% python3 -q
>>> import numpy as np
>>> np.set_printoptions(suppress=True, linewidth=200)
>>> data = np.load("block12.npy")
>>> data
array([[ 6.02,  2.03, -6.  , -6.1 ],
       [-2.93, -1.07,  2.95,  2.98],
       [ 6.  ,  1.97, -5.95, -5.88],
       [ 6.04,  1.9 , -6.02, -5.98],
       [ 0.02,  0.05, -0.1 ,  0.05],
       [ 6.05,  2.02, -5.95, -6.04]])
>>> proj = data @ np.linalg.solve(data.T @ data, data.T)
>>> round(np.trace(proj), 2)
np.float64(4.0)
>>> np.round(np.diag(proj), 2)
array([0.64, 0.53, 0.65, 0.84, 0.71, 0.62])
>>> proj.round(2)
array([[ 0.64, -0.36, -0.16,  0.23, -0.09,  0.1 ],
       [-0.36,  0.53,  0.01,  0.21, -0.26, -0.09],
       [-0.16,  0.01,  0.65,  0.15,  0.23,  0.36],
       [ 0.23,  0.21,  0.15,  0.84,  0.02, -0.12],
       [-0.09, -0.26,  0.23,  0.02,  0.71, -0.28],
       [ 0.1 , -0.09,  0.36, -0.12, -0.28,  0.62]])
>>> np.round(np.linalg.eigvalsh(proj), 2) + 0
array([0., 0., 1., 1., 1., 1.])
>>> X = np.loadtxt("case19.csv", delimiter=",")
>>> X
array([[14., -2.,  2.,  4., -5.],
       [-2., 14., -6.,  4., -9.],
       [ 2., -6.,  4., -2.,  2.],
       [ 4.,  4., -2.,  3., -4.],
       [-5., -9.,  2., -4., 10.]])
>>> # looks like rank 3
>>> left, sigma, Vh = np.linalg.svd(X)
>>> V = Vh[:(sigma > 1e-8).sum()]
>>> rng = np.random.default_rng(77825)
>>> vec = X[0] + 4 * X[3] + rng.integers(2) * np.eye(5)[3]
>>> vec
array([ 30.,  14.,  -6.,  16., -21.])
>>> round(np.linalg.norm(vec - V.T @ V @ vec), 2)
np.float64(0.0)
>>> r0, v = X[1], X[3]
>>> r0 @ v
np.float64(108.0)
>>> p = (r0 @ v) / (r0 @ r0) * r0
>>> p.round(2)
array([-0.65,  4.54, -1.95,  1.3 , -2.92])
>>> np.linalg.matrix_rank(np.outer(r0, v))
np.int64(1)
>>> np.round(np.linalg.eigvals(X), 2) + 0
array([25.08, 17.09,  2.83,  0.  ,  0.  ])
>>> round(np.linalg.det(X[::-1]), 2)
np.float64(0.0)
>>> np.einsum("ii->", X)
np.float64(45.0)
>>> np.round(np.poly(X), 2) + 0
array([    1.,   -45.,   548., -1214.,     0.,     0.])
>>> w, V = np.linalg.eigh(X)
>>> vec = np.array([1, 0, -1, 2, -2])
>>> (np.sign(V[:, -1].round(6)) == np.sign(V[0, -1].round(6))).astype(int)
array([1, 1, 0, 1, 0])
>>> np.allclose(X[:-1].T @ np.linalg.lstsq(X[:-1].T, X[-1])[0], X[-1])
True
>>> np.linalg.lstsq(X[:-1].T, X[-1])[2]
np.int32(3)
>>> F = np.loadtxt("arr.csv", delimiter=",")
>>> F
array([[-5.29, -0.08, -0.55,  0.98],
       [-3.31,  0.37, -0.27, -0.06],
       [ 0.22, -0.75, -0.44,  1.33],
       [-1.28,  0.77,  1.06, -1.55],
       [ 4.82, -0.45,  0.52, -0.11]])
>>> W = np.array([[2, -3, 2, 0, -1, 0],
...     [2, -3, 3, -2, 2, 1],
...     [-3, -3, -1, -3, 3, 2],
...     [0, 2, 1, -1, 3, 0]])
>>> coef = np.array([-1, 9, 4, 2, 4, -2])
>>> H = np.maximum(F @ W + coef, 0)
>>> (H > 0).mean(axis=0)
array([0.2, 0.8, 0.6, 0.8, 0.8, 0.2])
>>> np.linalg.matrix_rank(H)
np.int64(5)
>>> W2 = np.array([[0, 5, 5], [4, 0, 0], [5, 4, 3], [0, 5, 5], [2, 1, 5], [0, 0, 1]])
>>> W @ W2
array([[ -4,  17,  11],
       [  7,  14,  20],
       [-11, -31, -16],
       [ 19,   2,  13]])
>>> r = np.linalg.matrix_rank(F)
>>> r
np.int64(3)
>>> ns = np.linalg.svd(F)[2][r:].T
>>> [int(np.linalg.matrix_rank(F[:, :j + 1])) for j in range(4)]
[1, 2, 3, 3]
>>> [int(np.linalg.matrix_rank(F[:i])) for i in range(1, len(F) + 1)]
[1, 2, 3, 3, 3]
>>> np.round(ns @ ns.T, 2) + 0
array([[0.  , 0.05, 0.02, 0.03],
       [0.05, 0.65, 0.21, 0.43],
       [0.02, 0.21, 0.07, 0.14],
       [0.03, 0.43, 0.14, 0.28]])
>>> left, sigma, Vh = np.linalg.svd(F)
>>> np.argmax(sigma[:-1] / (sigma[1:] + 1e-6)) + 1
np.int64(3)
>>> sigma.round(2) + 0
array([8.04, 2.74, 0.53, 0.  ])
>>> B = left[:, :3] @ np.diag(sigma[:3]) @ Vh[:3]
>>> round(float(np.abs(F - B).max()), 2)
0.0
>>> np.linalg.matrix_rank(B)
np.int64(3)
>>> round(float(np.linalg.norm(F - B, 2)), 2), np.round(sigma[3], 2)
(0.0, np.float64(0.0))
>>> np.linalg.matrix_rank(F, rtol=0.05)
np.int64(3)
>>> round(np.linalg.norm(F - B) / np.linalg.norm(F), 2)
np.float64(0.0)
>>> T = np.stack([F, 3 * F, F[::-1]])
>>> np.round(np.linalg.norm(T, axis=(1, 2)), 2)
array([ 8.51, 25.54,  8.51])
>>> T.shape
(3, 5, 4)
>>> (T @ F.T).shape
(3, 5, 5)
>>> np.linalg.matrix_rank(T.reshape(3, -1))
np.int64(2)
>>> np.round(np.einsum("bij,cij->bc", T, T), 2)
array([[  72.47,  217.41,  -40.48],
       [ 217.41,  652.24, -121.44],
       [ -40.48, -121.44,   72.47]])
>>> A = np.load("test9.npy")
>>> A
array([[-1.28, -2.02,  1.4 ,  0.11, -2.57],
       [ 3.16,  3.4 , -1.13,  3.42, -2.16],
       [ 0.22,  0.21,  0.85, -2.87, -0.9 ],
       [ 0.87,  2.14,  0.58, -2.32,  1.  ],
       [ 3.35,  3.68, -0.25,  0.45, -2.46],
       [ 2.01,  0.84, -3.04,  3.31,  0.49],
       [ 1.84,  2.84,  0.32,  0.03, -0.83],
       [ 2.77, -0.7 , -4.68,  7.11, -1.63],
       [ 4.03,  5.33, -0.13,  0.09, -1.62],
       [ 1.1 ,  2.57,  1.77, -0.09, -2.45],
       [-0.41, -1.15, -0.68, -3.96,  2.4 ],
       [-0.94,  0.45,  2.11, -5.49,  0.83],
       [-1.89, -0.47,  3.97, -6.48, -1.04],
       [ 2.92,  2.61, -0.52,  1.72, -3.13],
       [-4.19, -6.38,  1.26, -2.94, -0.23],
       [ 1.91,  2.51, -1.22,  1.21, -0.13],
       [ 2.94,  4.34,  1.31, -0.74, -3.59],
       [ 3.11,  4.77, -0.27,  4.03, -1.78]])
>>> cen = A - A.mean(axis=1)
Traceback (most recent call last):
  File "<python-input-64>", line 1, in <module>
    cen = A - A.mean(axis=1)
          ~~^~~~~~~~~~~~~~~~
ValueError: operands could not be broadcast together with shapes (18,5) (18,) 
>>> cen = A - A.mean(axis=0)
>>> left, sigma, Vh = np.linalg.svd(cen, full_matrices=False)
>>> sigma.round(2)
array([18.69, 11.62,  6.64,  2.65,  0.33])
>>> np.searchsorted(np.cumsum(sigma ** 2) / (sigma ** 2).sum(), 0.9) + 1
np.int64(2)
>>> (np.sign(left[:, 0]) == np.sign(left[0, 0])).astype(int)
array([1, 0, 1, 1, 0, 0, 0, 0, 0, 0, 1, 1, 1, 0, 1, 0, 0, 0])
>>> np.abs(Vh[0]).argmax()
np.int64(3)
>>> np.linalg.matrix_rank(cen)
np.int64(5)
>>> np.round(sigma ** 2 / (sigma ** 2).sum(), 2) + 0
array([0.65, 0.25, 0.08, 0.01, 0.  ])
>>> left, sigma, Vh = np.linalg.svd(A)
>>> sigma.round(2)
array([19.51, 13.32,  6.84,  3.6 ,  0.34])
>>> B = left[:, :4] @ np.diag(sigma[:4]) @ Vh[:4]
>>> np.linalg.matrix_rank(A, rtol=0.05)
np.int64(4)
>>> round(np.linalg.norm(A - B, 2), 2), round(sigma[4], 2)
(np.float64(0.34), np.float64(0.34))
>>> round(float(np.abs(A - B).max()), 2)
0.17
>>> round(np.linalg.norm(A - B) / np.linalg.norm(A), 2)
np.float64(0.01)
>>> W2 = A[[8, 1]].astype(float)
>>> for _ in range(5):
...     labels = np.linalg.norm(A[:, None] - W2, axis=-1).argmin(axis=1)
...     W2 = np.array([A[labels == j].mean(axis=0) for j in range(2)])
... 
>>> labels
array([0, 1, 0, 0, 1, 1, 1, 1, 1, 1, 0, 0, 0, 1, 0, 1, 1, 1])
>>> np.bincount(labels)
array([ 7, 11])
>>> np.abs(W2[1] - W2[0]).argmax()
np.int64(3)
>>> np.round(W2[1] - W2[0], 2)
array([ 3.74,  3.96, -2.07,  5.29, -1.68])
>>> K = np.load("sample16.npy")
>>> K
array([[ 0, -1, -4,  2, -2,  0],
       [ 1,  0,  1,  1, -3,  0],
       [ 4, -1,  0,  0,  0, -2],
       [-2, -1,  0,  0,  4,  4],
       [ 2,  3,  0, -4,  0, -1],
       [ 0,  0,  2, -4,  1,  0]])
>>> # antisymmetric, zero diagonal
>>> r0, v = K[4], K[5]
>>> r0 @ v
np.int64(16)
>>> p = (r0 @ v) / (r0 @ r0) * r0
>>> (v - p) @ r0
np.float64(0.0)
>>> vec = np.array([4, -3, 5, 3, 3, 1])
>>> vec @ K @ vec
np.int64(0)
>>> round(np.linalg.det(K), 2)
np.float64(2500.0)
>>> np.round(np.linalg.eigvals(K).real, 2) + 0
array([0., 0., 0., 0., 0., 0.])
>>> O = np.linalg.solve(np.eye(6) - K, np.eye(6) + K)
>>> round(np.linalg.det(O), 2)
np.float64(1.0)
>>> np.round(O @ O.T, 2) + 0
array([[1., 0., 0., 0., 0., 0.],
       [0., 1., 0., 0., 0., 0.],
       [0., 0., 1., 0., 0., 0.],
       [0., 0., 0., 1., 0., 0.],
       [0., 0., 0., 0., 1., 0.],
       [0., 0., 0., 0., 0., 1.]])
>>> T = np.stack([K, 2 * K, K[::-1]])
>>> T.shape
(3, 6, 6)
>>> np.linalg.matrix_rank(T.reshape(3, -1))
np.int64(2)
>>> O, r_ = np.linalg.qr(K)
>>> np.round(np.abs(np.diag(r_)), 2)
array([5.  , 3.37, 4.43, 3.87, 3.88, 2.23])
>>> np.allclose(r_.T @ r_, K.T @ K)
True
>>> O.round(2) + 0
array([[ 0.  ,  0.3 ,  0.83, -0.28,  0.35, -0.18],
       [-0.2 ,  0.05, -0.23,  0.42,  0.47, -0.71],
       [-0.8 ,  0.49, -0.09, -0.14, -0.31,  0.  ],
       [ 0.4 ,  0.2 , -0.07, -0.3 , -0.56, -0.62],
       [-0.4 , -0.8 ,  0.22, -0.24, -0.17, -0.27],
       [ 0.  ,  0.  , -0.45, -0.76,  0.47,  0.  ]])
>>> np.round(O @ r_, 2) + 0
array([[ 0., -1., -4.,  2., -2.,  0.],
       [ 1.,  0.,  1.,  1., -3.,  0.],
       [ 4., -1.,  0.,  0.,  0., -2.],
       [-2., -1.,  0.,  0.,  4.,  4.],
       [ 2.,  3.,  0., -4.,  0., -1.],
       [ 0.,  0.,  2., -4.,  1.,  0.]])
>>> np.round(O.T @ O, 2) + 0
array([[1., 0., 0., 0., 0., 0.],
       [0., 1., 0., 0., 0., 0.],
       [0., 0., 1., 0., 0., 0.],
       [0., 0., 0., 1., 0., 0.],
       [0., 0., 0., 0., 1., 0.],
       [0., 0., 0., 0., 0., 1.]])
>>> np.trace(O @ O.T)
np.float64(6.0)
>>> E = np.load("layer17.npy")
>>> E.round(2) + 0
array([[ 5.36, -0.18,  2.36],
       [ 5.85, -0.43,  2.85],
       [ 2.71,  1.15, -0.29],
       [ 5.72, -0.36,  2.72],
       [ 0.44,  2.28, -2.56],
       [ 5.85, -0.43,  2.85],
       [ 6.43, -0.71,  3.43],
       [ 3.  ,  1.  ,  0.  ],
       [ 2.59,  1.21, -0.41],
       [ 1.96,  1.52, -1.04],
       [ 2.76,  1.12, -0.24],
       [ 6.86, -0.93,  3.86],
       [ 6.25, -0.62,  3.25]])
>>> # looks like rank 2
>>> [round(float(x), 2) for x in np.linalg.svd(E, compute_uv=False)[:3]]
[18.69, 5.65, 0.0]
>>> np.linalg.matrix_rank(E, rtol=0.1)
np.int64(2)
